>>> import numpy as np
>>> np.set_printoptions(precision=2, suppress=True, linewidth=140, sign=" ")
>>> rnd = lambda a: np.round(a, 2) + 0
>>> A = np.load("a.npy")
>>> A
array([[ 9, -2,  8,  2, -3, -9, -3],
       [-2,  9, -2,  8,  2, -3, -9],
       [ 8, -2,  9, -2,  8,  2, -3],
       [ 2,  8, -2,  9, -2,  8,  2],
       [-3,  2,  8, -2,  9, -2,  8],
       [-9, -3,  2,  8, -2,  9, -2],
       [-3, -9, -3,  2,  8, -2,  9]])
>>> vals, evecs = np.linalg.eigh(A)
>>> rnd(evecs @ np.diag(vals) @ evecs.T)
array([[ 9., -2.,  8.,  2., -3., -9., -3.],
       [-2.,  9., -2.,  8.,  2., -3., -9.],
       [ 8., -2.,  9., -2.,  8.,  2., -3.],
       [ 2.,  8., -2.,  9., -2.,  8.,  2.],
       [-3.,  2.,  8., -2.,  9., -2.,  8.],
       [-9., -3.,  2.,  8., -2.,  9., -2.],
       [-3., -9., -3.,  2.,  8., -2.,  9.]])
>>> rnd(np.linalg.svd(A, compute_uv=False))
array([ 23.55,  20.91,  15.76,  12.43,  11.1 ,   9.78,   8.33])
>>> (vals > 1e-8).sum(), (vals < -1e-8).sum()
(np.int64(5), np.int64(2))
>>> rnd(vals)
array([-11.1 ,  -8.33,   9.78,  12.43,  15.76,  20.91,  23.55])
>>> rnd(np.linalg.eigvalsh(A @ A))
array([  69.45,   95.74,  123.18,  154.38,  248.53,  437.17,  554.56])
>>> rnd(np.abs(evecs[:, -1]))
array([ 0.31,  0.4 ,  0.37,  0.46,  0.37,  0.4 ,  0.31])
>>> q, evecs = np.linalg.qr(A[:, :6])[0], np.linalg.qr(A[:, 6:])[0]
>>> sv = np.linalg.svd(q.T @ evecs, compute_uv=False)
>>> rnd(np.degrees(np.arccos(sv.clip(0, 1))))
array([ 48.53])
>>> (sv > 0.9).sum()
np.int64(0)
>>> rnd(np.linalg.norm(q @ q.T - evecs @ evecs.T, 2))
np.float64(1.0)
>>> rnd(sv)
array([ 0.66])
>>> np.all(np.linalg.eigvalsh(A) > 0)
np.False_
>>> rnd(np.linalg.eigvalsh(A).min())
np.float64(-11.1)
>>> def softmax(z):
...     e = np.exp(z - z.max(axis=-1, keepdims=True))
...     return e / e.sum(axis=-1, keepdims=True)
... 
>>> rnd(softmax(A[5]))
array([ 0.  ,  0.  ,  0.  ,  0.27,  0.  ,  0.73,  0.  ])
>>> rnd(softmax(A[5] + 4))
array([ 0.  ,  0.  ,  0.  ,  0.27,  0.  ,  0.73,  0.  ])
>>> rnd(softmax(A).sum(axis=1))
array([ 1.,  1.,  1.,  1.,  1.,  1.,  1.])
>>> att = A @ A.T / np.sqrt(7)
>>> softmax(att).round(6).argmax(axis=1)
array([ 0,  1,  2,  3,  4,  5,  6])
>>> u, v = A[0], A[6]
>>> u @ u
np.int64(252)
>>> u @ v
np.int64(-62)
>>> pr = (u @ v) / (u @ u) * u
>>> np.outer(u, v)
array([[-27, -81, -27,  18,  72, -18,  81],
       [  6,  18,   6,  -4, -16,   4, -18],
       [-24, -72, -24,  16,  64, -16,  72],
       [ -6, -18,  -6,   4,  16,  -4,  18],
       [  9,  27,   9,  -6, -24,   6, -27],
       [ 27,  81,  27, -18, -72,  18, -81],
       [  9,  27,   9,  -6, -24,   6, -27]])
>>> rnd((v - pr) @ u)
np.float64(0.0)
>>> rnd(v - pr)
array([-0.79, -9.49, -1.03,  2.49,  7.26, -4.21,  8.26])
>>> rnd(np.linalg.norm(u + v) ** 2 + np.linalg.norm(u - v) ** 2)
np.float64(1008.0)
>>> np.linalg.matrix_rank(np.outer(u, v))
np.int64(1)
